>>> import numpy as np
>>> np.set_printoptions(precision=3, suppress=True, linewidth=160)
>>> F = np.loadtxt("out19.csv", delimiter=",")
>>> F
array([[ 1.49 , -0.855, -2.473, -2.435, -1.946,  0.899, -1.77 , -0.45 , -1.44 ],
       [ 2.126, -1.234, -2.097, -1.701, -1.674,  1.019, -1.138,  0.257, -1.178],
       [ 1.873, -1.256, -2.01 , -1.974, -2.011,  0.914, -1.265,  0.58 , -1.042],
       [ 2.168, -1.023, -2.394, -2.183, -2.072,  0.83 , -0.899, -0.135, -0.805],
       [ 2.048, -1.128, -2.242, -2.868, -2.165,  0.786, -0.707,  0.598, -1.029],
       [ 1.351, -0.521, -2.12 , -2.324, -1.814,  1.229, -1.005, -0.422, -1.063],
       [ 1.865, -1.154, -2.268, -2.411, -2.217,  1.509, -0.79 , -0.165, -1.085],
       [ 1.73 , -0.811, -2.494, -2.983, -1.74 ,  0.741, -1.057, -0.622, -0.602],
       [ 2.049, -0.887, -2.067, -1.714, -1.72 ,  1.047, -0.819,  0.218, -0.501],
       [ 2.521, -1.164, -1.552, -2.465, -1.782,  0.817, -1.868,  0.086, -0.949],
       [ 1.853, -1.044, -1.867, -1.985, -1.94 ,  1.003, -1.354, -0.106, -1.166],
       [ 2.355, -0.948, -2.196, -2.106, -2.301,  0.947, -1.188,  0.061, -1.014],
       [ 2.485, -1.074, -1.869, -1.704, -1.917,  0.961, -1.328,  0.189, -1.234],
       [ 2.2  , -0.963, -2.755, -1.808, -3.145,  0.91 , -0.913,  0.534, -1.42 ],
       [ 1.987, -1.054, -2.43 , -1.671, -1.707,  1.067, -0.834, -0.064, -1.099],
       [ 1.764, -0.402, -1.618, -2.065, -2.482,  0.907, -0.899, -0.007, -1.377],
       [ 1.736, -0.964, -1.857, -1.52 , -2.135,  0.615, -1.219,  0.195, -0.512],
       [ 1.403, -0.32 , -1.539, -1.359, -1.769,  0.803, -1.188,  0.554, -1.37 ],
       [ 2.102, -1.131, -2.067, -1.915, -2.024,  0.914, -0.64 , -0.235, -0.871],
       [ 2.059, -0.426, -1.806, -1.905, -1.907,  1.131, -1.154,  0.324, -0.831],
       [-1.139, -1.091, -2.474, -1.199,  0.19 ,  2.053, -1.807,  1.979,  1.663],
       [-0.535, -0.8  , -1.985, -0.415,  0.292,  2.37 , -2.008,  2.391,  1.668],
       [-1.166, -1.109, -1.877, -0.673,  0.345,  2.377, -2.397,  1.598,  2.693],
       [-1.071, -0.904, -2.251, -0.463,  0.336,  2.151, -2.011,  1.664,  2.265],
       [-1.425, -1.458, -1.989, -0.74 ,  0.349,  1.981, -2.013,  1.664,  1.429],
       [-0.976, -1.089, -2.239, -1.701, -0.192,  1.582, -2.158,  2.112,  2.147],
       [-1.144, -1.188, -1.84 , -1.085,  0.191,  1.495, -2.34 ,  2.583,  2.051],
       [-0.653, -1.053, -2.28 , -1.112, -0.131,  1.807, -2.562,  1.964,  1.64 ],
       [-1.244, -0.488, -1.974, -0.65 , -0.263,  1.962, -1.968,  2.27 ,  2.059],
       [-1.387, -0.703, -1.438, -1.27 ,  0.079,  1.82 , -1.62 ,  1.541,  2.323],
       [-0.905, -0.665, -2.352, -1.09 , -0.171,  2.103, -2.28 ,  1.845,  1.941],
       [-0.891, -0.573, -2.304, -1.062, -0.245,  2.474, -1.817,  1.657,  2.453],
       [-1.058, -1.126, -2.279, -0.799,  0.053,  2.423, -2.176,  1.939,  1.965],
       [-1.419, -0.931, -1.938, -1.295,  0.23 ,  2.165, -1.99 ,  2.054,  1.734],
       [-0.946, -1.196, -1.632, -1.07 , -0.459,  2.182, -1.824,  2.127,  1.775],
       [-1.039, -1.088, -1.808, -0.812,  0.391,  2.15 , -1.904,  2.009,  2.324],
       [-1.141, -0.803, -2.   , -1.096, -0.127,  1.948, -1.57 ,  1.63 ,  2.208],
       [-0.458, -0.943, -2.218, -0.973,  0.489,  1.521, -2.531,  1.972,  1.363],
       [-1.099, -1.21 , -2.351, -1.335,  0.129,  1.768, -1.952,  1.775,  1.952],
       [-0.815, -0.564, -2.173, -0.615, -0.706,  1.822, -1.968,  1.486,  1.765]])
>>> A2 = F / np.sqrt((F ** 2).mean(axis=1, keepdims=True))
>>> np.linalg.norm(A2, axis=1)
array([3., 3., 3., 3., 3., 3., 3., 3., 3., 3., 3., 3., 3., 3., 3., 3., 3., 3., 3., 3., 3., 3., 3., 3., 3., 3., 3., 3., 3., 3., 3., 3., 3., 3., 3., 3., 3., 3.,
       3., 3.])
>>> np.linalg.matrix_rank(A2) == np.linalg.matrix_rank(F)
np.True_
>>> feats = np.load("data.npy")
>>> feats
array([[0, 0, 0, 0, 0, 1, 0, 0],
       [0, 0, 0, 0, 0, 0, 0, 1],
       [0, 0, 0, 0, 0, 0, 1, 0],
       [0, 0, 0, 1, 0, 0, 0, 0],
       [0, 0, 1, 0, 0, 0, 0, 0],
       [0, 1, 0, 0, 0, 0, 0, 0],
       [1, 0, 0, 0, 0, 0, 0, 0],
       [0, 0, 0, 0, 1, 0, 0, 0]])
>>> feats @ feats
array([[0, 1, 0, 0, 0, 0, 0, 0],
       [0, 0, 0, 0, 1, 0, 0, 0],
       [1, 0, 0, 0, 0, 0, 0, 0],
       [0, 0, 0, 1, 0, 0, 0, 0],
       [0, 0, 0, 0, 0, 0, 1, 0],
       [0, 0, 0, 0, 0, 0, 0, 1],
       [0, 0, 0, 0, 0, 1, 0, 0],
       [0, 0, 1, 0, 0, 0, 0, 0]])
>>> np.linalg.matrix_power(feats, 4)
array([[0, 0, 0, 0, 1, 0, 0, 0],
       [0, 0, 0, 0, 0, 0, 1, 0],
       [0, 1, 0, 0, 0, 0, 0, 0],
       [0, 0, 0, 1, 0, 0, 0, 0],
       [0, 0, 0, 0, 0, 1, 0, 0],
       [0, 0, 1, 0, 0, 0, 0, 0],
       [0, 0, 0, 0, 0, 0, 0, 1],
       [1, 0, 0, 0, 0, 0, 0, 0]])
>>> f = np.array([-2, -3])
>>> np.convolve(feats[3], f)
array([ 0,  0,  0, -2, -3,  0,  0,  0,  0])
>>> np.cross(feats[3, :3], feats[7, :3])
array([0, 0, 0])
>>> np.array([np.convolve(row, f, "same") for row in feats])
array([[ 0,  0,  0,  0,  0, -2, -3,  0],
       [ 0,  0,  0,  0,  0,  0,  0, -2],
       [ 0,  0,  0,  0,  0,  0, -2, -3],
       [ 0,  0,  0, -2, -3,  0,  0,  0],
       [ 0,  0, -2, -3,  0,  0,  0,  0],
       [ 0, -2, -3,  0,  0,  0,  0,  0],
       [-2, -3,  0,  0,  0,  0,  0,  0],
       [ 0,  0,  0,  0, -2, -3,  0,  0]])
>>> np.polyval(f, feats[3])
array([-3, -3, -3, -5, -3, -3, -3, -3])
>>> E = np.load("dump.npy")
>>> E
array([[5., 1., 1., 1., 1., 1., 1., 1., 1., 1., 1.],
       [1., 5., 1., 1., 1., 1., 1., 1., 1., 1., 1.],
       [1., 1., 5., 1., 1., 1., 1., 1., 1., 1., 1.],
       [1., 1., 1., 5., 1., 1., 1., 1., 1., 1., 1.],
       [1., 1., 1., 1., 5., 1., 1., 1., 1., 1., 1.],
       [1., 1., 1., 1., 1., 5., 1., 1., 1., 1., 1.],
       [1., 1., 1., 1., 1., 1., 5., 1., 1., 1., 1.],
       [1., 1., 1., 1., 1., 1., 1., 5., 1., 1., 1.],
       [1., 1., 1., 1., 1., 1., 1., 1., 5., 1., 1.],
       [1., 1., 1., 1., 1., 1., 1., 1., 1., 5., 1.],
       [1., 1., 1., 1., 1., 1., 1., 1., 1., 1., 5.]])
>>> rng = np.random.default_rng(151)
>>> A2 = E + rng.integers(-2, 3, (11, 1)) @ rng.integers(-2, 3, (1, 11))
>>> A2
array([[ 5., -1., -1., -1.,  3., -1.,  1.,  2.,  1.,  0., -1.],
       [ 1.,  5.,  1.,  1.,  1.,  1.,  1.,  1.,  1.,  1.,  1.],
       [ 1., -3.,  1., -3.,  5., -3.,  1.,  3.,  1., -1., -3.],
       [ 1.,  3.,  3.,  7., -1.,  3.,  1.,  0.,  1.,  2.,  3.],
       [ 1., -3., -3., -3.,  9., -3.,  1.,  3.,  1., -1., -3.],
       [ 1., -1., -1., -1.,  3.,  3.,  1.,  2.,  1.,  0., -1.],
       [ 1.,  3.,  3.,  3., -1.,  3.,  5.,  0.,  1.,  2.,  3.],
       [ 1., -1., -1., -1.,  3., -1.,  1.,  6.,  1.,  0., -1.],
       [ 1.,  1.,  1.,  1.,  1.,  1.,  1.,  1.,  5.,  1.,  1.],
       [ 1.,  1.,  1.,  1.,  1.,  1.,  1.,  1.,  1.,  5.,  1.],
       [ 1.,  5.,  5.,  5., -3.,  5.,  1., -1.,  1.,  3.,  9.]])
>>> np.linalg.matrix_rank(A2 - E, tol=1e-8)
np.int64(1)
>>> A2 - E
array([[ 0., -2., -2., -2.,  2., -2.,  0.,  1.,  0., -1., -2.],
       [ 0.,  0.,  0.,  0.,  0.,  0.,  0.,  0.,  0.,  0.,  0.],
       [ 0., -4., -4., -4.,  4., -4.,  0.,  2.,  0., -2., -4.],
       [ 0.,  2.,  2.,  2., -2.,  2.,  0., -1.,  0.,  1.,  2.],
       [ 0., -4., -4., -4.,  4., -4.,  0.,  2.,  0., -2., -4.],
       [ 0., -2., -2., -2.,  2., -2.,  0.,  1.,  0., -1., -2.],
       [ 0.,  2.,  2.,  2., -2.,  2.,  0., -1.,  0.,  1.,  2.],
       [ 0., -2., -2., -2.,  2., -2.,  0.,  1.,  0., -1., -2.],
       [ 0.,  0.,  0.,  0.,  0.,  0.,  0.,  0.,  0.,  0.,  0.],
       [ 0.,  0.,  0.,  0.,  0.,  0.,  0.,  0.,  0.,  0.,  0.],
       [ 0.,  4.,  4.,  4., -4.,  4.,  0., -2.,  0.,  2.,  4.]])
